$ ipython --no-banner

In [1]: import numpy as np

In [2]: import numpy.linalg as la

In [3]: np.set_printoptions(suppress=True, linewidth=120)

In [4]: def tidy(a):
   ...:     return np.round(a, 2) + 0
   ...: 

In [5]: rng = np.random.default_rng(539)

In [6]: t = rng.uniform(0, 2 * np.pi, 46)

In [7]: Q, _ = la.qr(np.array([[0.1, 0.3],
   ...:     [0.1, -0.6],
   ...:     [-0.3, -1.7],
   ...:     [0.2, -0.8],
   ...:     [1.8, 0.6],
   ...:     [-2.3, -0.6],
   ...:     [1.0, 0.0],
   ...:     [1.1, 0.0],
   ...:     [0.7, 0.9],
   ...:     [0.3, 0.7],
   ...:     [-0.2, 0.2]]))

In [8]: arr = 20 * np.c_[np.cos(t), np.sin(t)] @ Q.T

In [9]: tidy(arr)
Out[9]: 
array([[ -0.31,  -1.24,   0.09,  -2.06, -10.5 ,  13.59,  -6.18,  -6.8 ,  -3.39,  -1.13,   1.44],
       [  1.49,  -1.69,  -7.31,  -1.96,   9.9 , -12.06,   4.32,   4.75,   6.21,   3.77,  -0.16],
       [ -2.15,   5.61,  13.35,   7.78,   2.72,  -4.91,   4.39,   4.83,  -4.69,  -4.72,  -2.6 ],
       [  2.49,  -5.5 , -14.57,  -7.46,   2.15,  -1.27,  -1.76,  -1.94,   6.76,   5.69,   2.13],
       [ -0.74,  -0.23,   2.67,  -0.69, -10.61,  13.47,  -5.71,  -6.28,  -4.5 ,  -2.11,   1.03],
       [  0.53,   0.73,  -1.41,   1.37,  10.6 , -13.58,   5.96,   6.56,   3.97,   1.63,  -1.24],
       [ -1.14,   0.75,   5.1 ,   0.67, -10.4 ,  12.94,  -5.08,  -5.59,  -5.45,  -2.99,   0.6 ],
       [  1.22,  -4.31,  -8.59,  -6.16,  -7.51,  10.62,  -6.22,  -6.84,   1.18,   2.44,   2.47],
       [ -1.68,   2.21,   8.5 ,   2.69,  -9.48,  11.4 ,  -3.83,  -4.21,  -6.57,  -4.17,  -0.1 ],
       [  1.9 ,  -2.87,  -9.95,  -3.62,   8.79, -10.35,   3.12,   3.43,   6.95,   4.65,   0.44],
       [  2.45,  -4.91, -13.88,  -6.55,   4.79,  -4.76,  -0.07,  -0.07,   7.31,   5.7 ,   1.65],
       [  1.55,  -4.84, -10.32,  -6.85,  -6.25,   9.17,  -5.84,  -6.42,   2.3 ,   3.22,   2.59],
       [ -1.92,   5.37,  12.23,   7.5 ,   4.34,  -6.89,   5.11,   5.62,  -3.71,  -4.13,  -2.64],
       [  1.32,  -4.48,  -9.12,  -6.38,  -7.16,  10.22,  -6.12,  -6.74,   1.51,   2.67,   2.51],
       [ -0.23,   2.4 ,   3.02,   3.64,   9.92, -13.16,   6.49,   7.13,   1.91,  -0.1 ,  -1.88],
       [ -1.06,   4.02,   7.68,   5.78,   8.05, -11.22,   6.35,   6.99,  -0.63,  -2.04,  -2.4 ],
       [  1.07,  -0.58,  -4.67,  -0.42,  10.46, -13.07,   5.2 ,   5.72,   5.29,   2.84,  -0.68],
       [  2.47,  -5.09, -14.14,  -6.82,   4.16,  -3.91,  -0.49,  -0.54,   7.22,   5.74,   1.78],
       [  0.77,   0.17,  -2.83,   0.6 ,  10.61, -13.45,   5.67,   6.24,   4.57,   2.17,  -1.  ],
       [ -2.47,   5.6 ,  14.58,   7.62,  -1.37,   0.26,   2.23,   2.45,  -6.51,  -5.61,  -2.24],
       [  2.49,  -5.26, -14.35,  -7.07,   3.5 ,  -3.03,  -0.93,  -1.02,   7.1 ,   5.75,   1.91],
       [  2.48,  -5.18, -14.26,  -6.96,   3.8 ,  -3.43,  -0.73,  -0.8 ,   7.16,   5.74,   1.85],
       [ -2.48,   5.15,  14.22,   6.9 ,  -3.95,   3.64,   0.63,   0.69,  -7.18,  -5.74,  -1.82],
       [ -0.14,  -1.6 ,  -0.86,  -2.56, -10.37,  13.53,  -6.3 ,  -6.93,  -2.96,  -0.76,   1.58],
       [  2.48,  -5.57, -14.59,  -7.57,   1.66,  -0.63,  -2.06,  -2.26,   6.61,   5.64,   2.2 ],
       [ -2.29,   4.19,  12.63,   5.5 ,  -6.67,   7.32,  -1.31,  -1.44,  -7.39,  -5.43,  -1.18],
       [ -1.68,   2.22,   8.52,   2.71,  -9.48,  11.38,  -3.82,  -4.2 ,  -6.58,  -4.18,  -0.1 ],
       [ -1.46,   4.71,   9.89,   6.68,   6.6 ,  -9.57,   5.95,   6.55,  -2.01,  -3.02,  -2.56],
       [  0.64,  -3.23,  -5.36,  -4.75,  -9.15,  12.41,  -6.52,  -7.17,  -0.69,   1.06,   2.16],
       [ -2.38,   5.71,  14.35,   7.82,   0.25,  -1.82,   3.14,   3.45,  -5.9 ,  -5.35,  -2.43],
       [  0.93,  -3.79,  -7.  ,  -5.49,  -8.41,  11.62,  -6.42,  -7.07,   0.23,   1.75,   2.34],
       [ -1.85,   2.7 ,   9.58,   3.38,  -8.99,  10.64,  -3.31,  -3.64,  -6.86,  -4.53,  -0.35],
       [ -0.99,   3.89,   7.31,   5.62,   8.25, -11.45,   6.39,   7.03,  -0.41,  -1.88,  -2.36],
       [ -2.11,   3.54,  11.35,   4.57,  -7.87,   9.  ,  -2.28,  -2.51,  -7.24,  -5.08,  -0.8 ],
       [ -1.07,   4.04,   7.76,   5.82,   8.01, -11.18,   6.34,   6.98,  -0.68,  -2.08,  -2.41],
       [  1.63,  -4.98, -10.78,  -7.02,  -5.85,   8.7 ,  -5.7 ,  -6.27,   2.63,   3.43,   2.61],
       [ -2.36,   5.72,  14.26,   7.84,   0.61,  -2.27,   3.33,   3.66,  -5.75,  -5.28,  -2.46],
       [ -2.49,   5.21,  14.3 ,   7.  ,  -3.68,   3.28,   0.81,   0.89,  -7.13,  -5.75,  -1.87],
       [ -1.06,   0.56,   4.63,   0.4 , -10.47,  13.08,  -5.21,  -5.74,  -5.27,  -2.83,   0.68],
       [ -2.24,   4.01,  12.29,   5.24,  -7.03,   7.83,  -1.59,  -1.75,  -7.37,  -5.34,  -1.07],
       [  0.07,  -2.07,  -2.12,  -3.19, -10.14,  13.35,  -6.43,  -7.07,  -2.35,  -0.26,   1.76],
       [ -0.69,  -0.35,   2.39,  -0.85, -10.62,  13.5 ,  -5.77,  -6.35,  -4.39,  -2.  ,   1.08],
       [ -2.4 ,   4.67,  13.49,   6.2 ,  -5.5 ,   5.72,  -0.44,  -0.48,  -7.38,  -5.63,  -1.48],
       [ -1.99,   5.45,  12.56,   7.59,   3.91,  -6.37,   4.93,   5.42,  -3.99,  -4.3 ,  -2.64],
       [ -2.29,   4.18,  12.61,   5.48,  -6.7 ,   7.36,  -1.33,  -1.46,  -7.39,  -5.43,  -1.17],
       [  2.43,  -4.81, -13.72,  -6.4 ,   5.11,  -5.19,   0.16,   0.17,   7.35,   5.68,   1.58]])

In [10]: la.cond(arr) > 100
Out[10]: np.True_

In [11]: cent = arr[[19, 33]].astype(float)

In [12]: for _ in range(7):
    ...:     labels = la.norm(arr[:, None] - cent, axis=-1).argmin(axis=1)
    ...:     cent = np.array([arr[labels == j].mean(axis=0) for j in range(2)])
    ...: 

In [13]: labels
Out[13]: 
array([1, 0, 0, 1, 1, 0, 1, 1, 1, 0, 1, 1, 0, 1, 0, 0, 0, 1, 0, 0, 1, 1, 0, 1, 1, 1, 1, 0, 1, 0, 1, 1, 0, 1, 0, 1, 0,
       0, 1, 1, 1, 1, 0, 0, 1, 1])

In [14]: tidy(cent[1] - cent[0])
Out[14]: array([  1.27,  -4.93,  -9.34,  -7.1 , -10.16,  14.13,  -7.94,  -8.74,   0.64,   2.44,   2.97])

In [15]: np.bincount(labels)
Out[15]: array([19, 27])

In [16]: A = np.load("mat.npy")

In [17]: A
Out[17]: 
array([[ 10,   3,   0,   1, -12,   0,   0,  -1,  -2,   8,   0,   4,   2,  -1,  -2,   6],
       [  3,   5,   5,  -3,  -2,   1,  -2,  -1,   5,   2,   0,   6,   6,  -3,   3,   5],
       [  0,   5,  10,  -9,   0,   2,  -4,   1,   8,   4,   4,   0,   6,  -7,   4,   0],
       [  1,  -3,  -9,  10,   0,  -3,   0,  -1,  -5,  -4,  -3,   4,  -4,   8,  -2,   3],
       [-12,  -2,   0,   0,  16,   0,   0,   0,   4, -12,  -2,   0,   0,   2,   4,  -4],
       [  0,   1,   2,  -3,   0,   2,   4,  -1,   0,   0,  -2,   0,   2,  -3,   0,   0],
       [  0,  -2,  -4,   0,   0,   4,  16,  -4,  -8,  -4, -10,   0,   0,  -2,  -4,   0],
       [ -1,  -1,   1,  -1,   0,  -1,  -4,   2,   1,   2,   4,  -4,  -2,   0,   0,  -3],
       [ -2,   5,   8,  -5,   4,   0,  -8,   1,  10,   0,   4,   4,   6,  -3,   6,   2],
       [  8,   2,   4,  -4, -12,   0,  -4,   2,   0,  12,   6,  -4,   0,  -4,  -2,   0],
       [  0,   0,   4,  -3,  -2,  -2, -10,   4,   4,   6,   9,  -6,  -2,  -1,   1,  -4],
       [  4,   6,   0,   4,   0,   0,   0,  -4,   4,  -4,  -6,  16,   8,   2,   4,  12],
       [  2,   6,   6,  -4,   0,   2,   0,  -2,   6,   0,  -2,   8,   8,  -4,   4,   6],
       [ -1,  -3,  -7,   8,   2,  -3,  -2,   0,  -3,  -4,  -1,   2,  -4,   7,  -1,   1],
       [ -2,   3,   4,  -2,   4,   0,  -4,   0,   6,  -2,   1,   4,   4,  -1,   4,   2],
       [  6,   5,   0,   3,  -4,   0,   0,  -3,   2,   0,  -4,  12,   6,   1,   2,  10]])

In [18]: [round(float(x), 2) for x in la.svd(A, compute_uv=False)[:3]]
Out[18]: [45.53, 39.88, 36.83]

In [19]: rank = la.matrix_rank(A)

In [20]: rank
Out[20]: np.int64(4)

In [21]: N = la.svd(A)[2][rank:].T

In [22]: la.matrix_rank(A.T @ A), la.matrix_rank(A @ A.T)
Out[22]: (np.int64(4), np.int64(4))

In [23]: E = np.load("sample3.npy")

In [24]: E
Out[24]: 
array([[  1,  -1,   1,  -1],
       [  1,   0,   0,   0],
       [  1,   1,   1,   1],
       [  1,   2,   4,   8],
       [  1,   3,   9,  27],
       [  1,   4,  16,  64],
       [  1,   5,  25, 125]])

In [25]: U, sv, Vt = la.svd(E)

In [26]: np.argmax(sv[:-1] / (sv[1:] + 1e-6)) + 1
Out[26]: np.int64(1)

In [27]: tidy(sv)
Out[27]: array([146.7 ,   5.8 ,   1.74,   1.27])

In [28]: M2 = U[:, :1] @ np.diag(sv[:1]) @ Vt[:1]

In [29]: tidy(np.abs(E - M2).max())
Out[29]: np.float64(3.01)

In [30]: tidy(la.norm(E - M2, 2)), tidy(sv[1])
Out[30]: (np.float64(5.8), np.float64(5.8))

In [31]: tidy(la.norm(E - M2) / la.norm(E))
Out[31]: np.float64(0.04)

In [32]: labels = rng.permutation(4)

In [33]: M2 = E[:, labels] * rng.choice([-1, 1], 4)

In [34]: M2
Out[34]: 
array([[  1,  -1,  -1,  -1],
       [  1,   0,   0,   0],
       [  1,   1,   1,  -1],
       [  1,   2,   8,  -4],
       [  1,   3,  27,  -9],
       [  1,   4,  64, -16],
       [  1,   5, 125, -25]])

In [35]: U, _, Vt = la.svd(E.T @ M2)

In [36]: tidy(la.lstsq(E, M2)[0])
Out[36]: 
array([[ 1.,  0.,  0.,  0.],
       [ 0.,  1.,  0.,  0.],
       [ 0.,  0.,  0., -1.],
       [ 0.,  0.,  1.,  0.]])

In [37]: tidy(U @ Vt)
Out[37]: 
array([[ 1.,  0.,  0.,  0.],
       [ 0.,  1.,  0.,  0.],
       [ 0.,  0.,  0., -1.],
       [ 0.,  0.,  1.,  0.]])

In [38]: M2 = E / la.norm(E, axis=1, keepdims=True)

In [39]: C2 = M2 @ M2.T

In [40]: tidy(C2[6])
Out[40]: array([-0.41,  0.01,  0.61,  0.94,  0.99,  1.  ,  1.  ])

In [41]: tidy(la.norm(M2, axis=1))
Out[41]: array([1., 1., 1., 1., 1., 1., 1.])

In [42]: (C2 - 2 * np.eye(7)).round(6).argmax(axis=1)
Out[42]: array([1, 0, 3, 4, 5, 6, 5])

In [43]: vec = np.array([-1, -5, 3, 2])

In [44]: rhs = E @ vec

In [45]: tidy(la.solve(E.T @ E, E.T @ rhs))
Out[45]: array([-1., -5.,  3.,  2.])

In [46]: rhs = rhs + 0.3 * rng.normal(size=7)

In [47]: tidy(rhs)
Out[47]: array([  4.76,  -0.99,  -0.74,  16.78,  65.36, 154.89, 298.72])

In [48]: beta, *_ = la.lstsq(E, rhs)

In [49]: beta.round()
Out[49]: array([-1., -5.,  3.,  2.])

In [50]: tidy(E.T @ (rhs - E @ beta))
Out[50]: array([0., 0., 0., 0.])

In [51]: J = np.loadtxt("block5.csv", delimiter=",")

In [52]: tidy(J)
Out[52]: 
array([[ 1.18,  0.66, -0.37,  1.14,  1.39, -1.67, -1.03],
       [-1.57,  0.35, -1.38,  1.23, -1.23, -1.12,  0.44],
       [-1.37,  0.83,  0.15,  0.55,  0.43,  1.32, -2.04],
       [ 0.59, -0.95,  0.92,  0.  , -1.93, -0.77, -1.62],
       [-0.88, -1.7 , -1.19, -1.37,  0.95, -0.69, -0.81],
       [ 0.98,  1.45, -1.67, -1.41, -0.86,  0.31, -0.56],
       [-1.08,  1.36,  1.37, -1.42,  0.14, -1.44,  0.1 ]])

In [53]: tidy(la.norm(J, axis=1))
Out[53]: array([3., 3., 3., 3., 3., 3., 3.])

In [54]: tidy(la.norm(J, 1)), tidy(la.norm(J, np.inf))
Out[54]: (np.float64(7.66), np.float64(7.59))

In [55]: tidy(la.norm(J, axis=0))
Out[55]: array([3., 3., 3., 3., 3., 3., 3.])

In [56]: tidy(la.norm(J[6] - J[5]))
Out[56]: np.float64(4.24)

In [57]: tidy(la.norm(J, "nuc"))
Out[57]: np.float64(21.0)

In [58]: Q, r_ = la.qr(J)

In [59]: np.allclose(r_.T @ r_, J.T @ J)
Out[59]: True

In [60]: tidy(np.abs(np.diag(r_)))
Out[60]: array([3., 3., 3., 3., 3., 3., 3.])

In [61]: Q.shape, r_.shape
Out[61]: ((7, 7), (7, 7))

In [62]: tidy(Q.T @ Q)
Out[62]: 
array([[1., 0., 0., 0., 0., 0., 0.],
       [0., 1., 0., 0., 0., 0., 0.],
       [0., 0., 1., 0., 0., 0., 0.],
       [0., 0., 0., 1., 0., 0., 0.],
       [0., 0., 0., 0., 1., 0., 0.],
       [0., 0., 0., 0., 0., 1., 0.],
       [0., 0., 0., 0., 0., 0., 1.]])

In [63]: tidy(Q @ r_)
Out[63]: 
array([[ 1.18,  0.66, -0.37,  1.14,  1.39, -1.67, -1.03],
       [-1.57,  0.35, -1.38,  1.23, -1.23, -1.12,  0.44],
       [-1.37,  0.83,  0.15,  0.55,  0.43,  1.32, -2.04],
       [ 0.59, -0.95,  0.92,  0.  , -1.93, -0.77, -1.62],
       [-0.88, -1.7 , -1.19, -1.37,  0.95, -0.69, -0.81],
       [ 0.98,  1.45, -1.67, -1.41, -0.86,  0.31, -0.56],
       [-1.08,  1.36,  1.37, -1.42,  0.14, -1.44,  0.1 ]])

In [64]: M2 = J / la.norm(J, axis=1, keepdims=True)

In [65]: C2 = M2 @ M2.T

In [66]: (np.abs(C2) > 0.9).astype(int)
Out[66]: 
array([[1, 0, 0, 0, 0, 0, 0],
       [0, 1, 0, 0, 0, 0, 0],
       [0, 0, 1, 0, 0, 0, 0],
       [0, 0, 0, 1, 0, 0, 0],
       [0, 0, 0, 0, 1, 0, 0],
       [0, 0, 0, 0, 0, 1, 0],
       [0, 0, 0, 0, 0, 0, 1]])

In [67]: np.degrees(np.arccos(np.clip(C2[6, 3], -1, 1)))
Out[67]: np.float64(90.0)

In [68]: tidy(C2[6])
Out[68]: array([0., 0., 0., 0., 0., 0., 1.])

In [69]: tidy(la.norm(M2, axis=1))
Out[69]: array([1., 1., 1., 1., 1., 1., 1.])

In [70]: tidy(C2)
Out[70]: 
array([[1., 0., 0., 0., 0., 0., 0.],
       [0., 1., 0., 0., 0., 0., 0.],
       [0., 0., 1., 0., 0., 0., 0.],
       [0., 0., 0., 1., 0., 0., 0.],
       [0., 0., 0., 0., 1., 0., 0.],
       [0., 0., 0., 0., 0., 1., 0.],
       [0., 0., 0., 0., 0., 0., 1.]])

In [71]: (C2 - 2 * np.eye(7)).round(6).argmax(axis=1)
Out[71]: array([1, 0, 0, 0, 0, 0, 0])

In [72]: labels = rng.permutation(7)

In [73]: labels
Out[73]: array([5, 3, 6, 4, 1, 2, 0])

In [74]: M2 = J[labels][:, labels]

In [75]: tidy(M2)
Out[75]: 
array([[ 0.31, -1.41, -0.56, -0.86,  1.45, -1.67,  0.98],
       [-0.77,  0.  , -1.62, -1.93, -0.95,  0.92,  0.59],
       [-1.44, -1.42,  0.1 ,  0.14,  1.36,  1.37, -1.08],
       [-0.69, -1.37, -0.81,  0.95, -1.7 , -1.19, -0.88],
       [-1.12,  1.23,  0.44, -1.23,  0.35, -1.38, -1.57],
       [ 1.32,  0.55, -2.04,  0.43,  0.83,  0.15, -1.37],
       [-1.67,  1.14, -1.03,  1.39,  0.66, -0.37,  1.18]])

In [76]: tidy(np.sort(np.abs(la.eigvals(M2))))
Out[76]: array([3., 3., 3., 3., 3., 3., 3.])

In [77]: tidy(np.diag(M2))
Out[77]: array([0.31, 0.  , 0.1 , 0.95, 0.35, 0.15, 1.18])

In [78]: tidy(la.svd(M2, compute_uv=False))
Out[78]: array([3., 3., 3., 3., 3., 3., 3.])

In [79]: tidy(M2[:, 0] @ M2[:, 6])
Out[79]: np.float64(0.0)
